$ python -q
>>> import numpy as np
>>> import numpy.linalg as la
>>> np.set_printoptions(precision=3, suppress=True, linewidth=100, floatmode="fixed")
>>> cent = np.array([[-2, 1, 2], [0, 1, -3]])
>>> mat = np.repeat(cent, 14 // 2, axis=0)
>>> rng = np.random.default_rng(8878)
>>> mat = mat + 0.02 * rng.normal(size=mat.shape)
>>> mat
array([[-2.007,  0.992,  1.992],
       [-2.006,  1.010,  2.048],
       [-2.015,  1.023,  2.004],
       [-1.984,  0.999,  2.003],
       [-2.045,  1.007,  1.987],
       [-2.012,  1.016,  1.971],
       [-1.976,  1.022,  2.008],
       [-0.020,  0.986, -2.973],
       [ 0.004,  0.998, -2.981],
       [-0.041,  1.034, -3.016],
       [ 0.011,  0.973, -3.017],
       [ 0.028,  0.975, -3.029],
       [ 0.042,  0.964, -3.029],
       [-0.040,  1.012, -3.004]])
>>> Uu, s, vt = la.svd(mat)
>>> np.argmax(s[:-1] / (s[1:] + 1e-6)) + 1
np.int64(2)
>>> M2 = Uu[:, :2] @ np.diag(s[:2]) @ vt[:2]
>>> la.matrix_rank(M2)
np.int64(2)
>>> print(round(la.norm(mat - M2, 2), 3), round(s[2], 3))
0.052 0.052
>>> la.matrix_rank(mat, rtol=0.05)
np.int64(2)
>>> Ac = (mat - mat.mean(axis=0)) / mat.std(axis=0)
>>> Ac.std(axis=0)
array([1.000, 1.000, 1.000])
>>> c = la.lstsq(np.delete(Ac, 2, axis=1), Ac[:, 2])[0]
>>> c
array([-1.007, -0.017])
>>> np.abs(c).argmax()
np.int64(0)
>>> J = np.load("case16.npy")
>>> J
array([[-0.803, -2.789, -0.760],
       [-2.785,  1.116, -0.007],
       [ 1.026, -2.718,  0.746],
       [ 0.747,  2.565, -1.365],
       [-0.734,  2.714,  1.048],
       [ 1.716, -1.093,  2.204],
       [ 1.753, -2.334, -0.692],
       [ 0.299,  2.398, -1.778],
       [-0.666,  0.485,  2.885],
       [ 1.245, -1.422,  2.330]])
>>> P = mat @ la.solve(mat.T @ mat, mat.T)
>>> np.round(la.eigvalsh(P), 3) + 0
array([0.000, 0.000, 0.000, 0.000, 0.000, 0.000, 0.000, 0.000, 0.000, 0.000, 0.000, 1.000, 1.000,
       1.000])
>>> P @ mat[:, 2]
array([ 1.992,  2.048,  2.004,  2.003,  1.987,  1.971,  2.008, -2.973, -2.981, -3.016, -3.017,
       -3.029, -3.029, -3.004])
